>>> import numpy as np
>>> np.set_printoptions(suppress=True, linewidth=120)
>>> B = np.array([[2, 0, -2, -1], [-3, -1, -2, 1], [-2, -2, 1, -1], [2, 2, -1, 3]])
>>> m1 = B - B.T
>>> m1
array([[ 0,  3,  0, -3],
       [-3,  0,  0, -1],
       [ 0,  0,  0,  0],
       [ 3,  1,  0,  0]])
>>> B = np.array([[2, -1, 1], [0, 0, -1]])
>>> W2 = np.kron(B, m1)
>>> round(np.linalg.norm(W2, 2), 3), round(float(np.linalg.norm(B, 2) * np.linalg.norm(m1, 2)), 3)
(np.float64(10.847), 10.847)
>>> W2.shape
(8, 12)
>>> np.linalg.matrix_rank(W2)
np.int64(4)
>>> X = np.loadtxt("mat.csv", delimiter=",")
>>> X
array([[-3., -3., -3., -2., -2., -5.],
       [-1., -1., -1.,  0.,  0., -3.],
       [-2., -2., -2., -1., -1., -4.]])
>>> Uu, sig, Vh = np.linalg.svd(X)
>>> evecs = Vh[:(sig > 1e-8).sum()]
>>> rng = np.random.default_rng(787)
>>> vec = X[1] + -1 * X[2] + rng.integers(2) * np.eye(6)[5]
>>> vec
array([1., 1., 1., 1., 1., 2.])
>>> np.round(np.linalg.norm(vec - evecs.T @ evecs @ vec), 3)
np.float64(0.408)
>>> np.round(evecs.T @ evecs, 3)
array([[ 0.167,  0.167,  0.167,  0.167,  0.167,  0.167],
       [ 0.167,  0.167,  0.167,  0.167,  0.167,  0.167],
       [ 0.167,  0.167,  0.167,  0.167,  0.167,  0.167],
       [ 0.167,  0.167,  0.167,  0.333,  0.333, -0.167],
       [ 0.167,  0.167,  0.167,  0.333,  0.333, -0.167],
       [ 0.167,  0.167,  0.167, -0.167, -0.167,  0.833]])
>>> np.argsort(-np.linalg.norm(X, axis=0).round(6), kind="stable")[:3]
array([5, 0, 1])
>>> [round(float(x), 3) for x in np.linalg.svd(X, compute_uv=False)[:3]]
[9.992, 1.471, 0.0]
>>> np.linalg.matrix_rank(X, rtol=0.1)
np.int64(2)
>>> blk = np.stack([X, 4 * X, X[::-1]])
>>> np.linalg.matrix_rank(blk)
array([2, 2, 2])
>>> np.einsum("bij,cij->bc", blk, blk)
array([[ 102.,  408.,   96.],
       [ 408., 1632.,  384.],
       [  96.,  384.,  102.]])
>>> W0 = np.load("data.npy")
>>> W0
array([[0, 0, 1, 0, 0, 0],
       [0, 0, 0, 0, 1, 0],
       [0, 1, 0, 0, 0, 0],
       [0, 0, 0, 0, 0, 1],
       [1, 0, 0, 0, 0, 0],
       [0, 0, 0, 1, 0, 0]])
>>> vec = np.array([-1, -1, -2, -3, 2, -1])
>>> np.round(np.linalg.inv(W0), 3)
array([[0., 0., 0., 0., 1., 0.],
       [0., 0., 1., 0., 0., 0.],
       [1., 0., 0., 0., 0., 0.],
       [0., 0., 0., 0., 0., 1.],
       [0., 1., 0., 0., 0., 0.],
       [0., 0., 0., 1., 0., 0.]])
>>> [p for p in range(1, 25) if np.allclose(np.linalg.matrix_power(W0, p), np.eye(6))]
[4, 8, 12, 16, 20, 24]
>>> np.round(np.linalg.norm(vec), 3), round(np.linalg.norm(W0 @ vec), 3)
(np.float64(4.472), np.float64(4.472))
>>> np.round(np.sort(np.abs(np.degrees(np.angle(np.linalg.eigvals(W0))))), 3)
array([  0.,   0.,  90.,  90., 180., 180.])
>>> round(float(np.linalg.det(m1)), 3)
0.0
>>> np.allclose(m1, m1.T)
False
>>> m1 @ m1
array([[-18,  -3,   0,  -3],
       [ -3, -10,   0,   9],
       [  0,   0,   0,   0],
       [ -3,   9,   0, -10]])
>>> np.round(np.linalg.pinv(W0), 3)
array([[0., 0., 0., 0., 1., 0.],
       [0., 0., 1., 0., 0., 0.],
       [1., 0., 0., 0., 0., 0.],
       [0., 0., 0., 0., 0., 1.],
       [0., 1., 0., 0., 0., 0.],
       [0., 0., 0., 1., 0., 0.]])
>>> W0[:, 5] @ W0[:, 3]
np.int64(0)
>>> W0.T @ W0
array([[1, 0, 0, 0, 0, 0],
       [0, 1, 0, 0, 0, 0],
       [0, 0, 1, 0, 0, 0],
       [0, 0, 0, 1, 0, 0],
       [0, 0, 0, 0, 1, 0],
       [0, 0, 0, 0, 0, 1]])
>>> W0 @ W0.T
array([[1, 0, 0, 0, 0, 0],
       [0, 1, 0, 0, 0, 0],
       [0, 0, 1, 0, 0, 0],
       [0, 0, 0, 1, 0, 0],
       [0, 0, 0, 0, 1, 0],
       [0, 0, 0, 0, 0, 1]])
>>> np.round(np.linalg.svd(W0, compute_uv=False), 3)
array([1., 1., 1., 1., 1., 1.])
>>> round(np.linalg.det(W0), 3)
np.float64(1.0)
>>> W0 @ W0
array([[0, 1, 0, 0, 0, 0],
       [1, 0, 0, 0, 0, 0],
       [0, 0, 0, 0, 1, 0],
       [0, 0, 0, 1, 0, 0],
       [0, 0, 1, 0, 0, 0],
       [0, 0, 0, 0, 0, 1]])
>>> W2 = np.array([[1, 0, 0, 2, 1], [3, 0, 1, 1, 0], [0, 1, 3, 2, 1], [2, 0, 2, 3, 0]])
>>> feats = rng.normal(size=(25, 4)) @ W2 + np.array([5, 1, 1, 1, 2])
>>> feats.round(3)
array([[ 6.426,  0.118, -2.374, -0.556,  1.935],
       [ 0.849, -0.07 , -1.538, -2.143, -0.501],
       [-1.195,  0.835, -2.864, -3.005,  2.134],
       [ 6.904,  0.289, -0.446,  4.787,  3.282],
       [ 4.288,  2.887,  7.029,  6.471,  4.275],
       [ 2.794,  0.355, -2.237, -2.094,  1.32 ],
       [ 1.756,  2.837,  3.117,  3.653,  5.662],
       [ 8.973,  0.491,  2.889,  4.116,  1.112],
       [ 3.171, -0.941, -6.908, -8.29 , -0.925],
       [-1.237,  0.238, -6.308, -6.05 ,  1.995],
       [ 7.148, -0.418, -2.9  , -1.907,  0.514],
       [ 1.336,  0.701, -2.188, -3.188,  1.48 ],
       [ 8.201,  1.628,  3.323,  5.82 ,  4.227],
       [ 4.192,  1.78 ,  0.15 , -1.931,  3.174],
       [13.855,  0.576,  6.504,  9.561,  1.472],
       [ 5.508,  1.676,  3.936,  1.712,  1.741],
       [-0.956,  1.44 , -1.275, -2.822,  2.484],
       [ 5.512,  0.948,  1.769,  2.927,  2.188],
       [ 6.67 ,  0.199,  1.187,  2.83 ,  0.896],
       [ 6.222,  0.248, -0.861, -0.754,  0.967],
       [ 8.356,  0.681,  2.478,  2.841,  1.262],
       [ 2.217,  0.595, -2.197, -1.225,  2.199],
       [ 5.911,  1.636,  0.199,  1.857,  4.659],
       [ 1.32 ,  0.765, -3.469, -5.08 ,  1.79 ],
       [ 7.454,  2.22 ,  5.692,  2.169,  2.124]])
>>> vec = np.array([2, 3, 6, 4, 9])
>>> target = feats @ vec
>>> np.round(np.linalg.pinv(feats) @ feats, 3) + 0
array([[1., 0., 0., 0., 0.],
       [0., 1., 0., 0., 0.],
       [0., 0., 1., 0., 0.],
       [0., 0., 0., 1., 0.],
       [0., 0., 0., 0., 1.]])
>>> target = target + 0.1 * rng.normal(size=25)
>>> target.round(3)
array([ 14.078, -20.904,  -9.877,  60.695, 123.795,  -3.133,  96.195,  63.09 , -79.545, -46.117,  -7.33 ,  -7.735,
       102.539,  35.579, 119.961,  62.143,   5.671,  55.914,  40.427,  13.728,  56.212,   7.858,  67.22 , -20.149,
        83.386])
>>> b, *_ = np.linalg.lstsq(feats, target)
>>> b.round(3)
array([1.993, 2.762, 6.074, 3.96 , 9.101])
>>> np.round(feats.T @ (target - feats @ b), 3) + 0
array([0., 0., 0., 0., 0.])
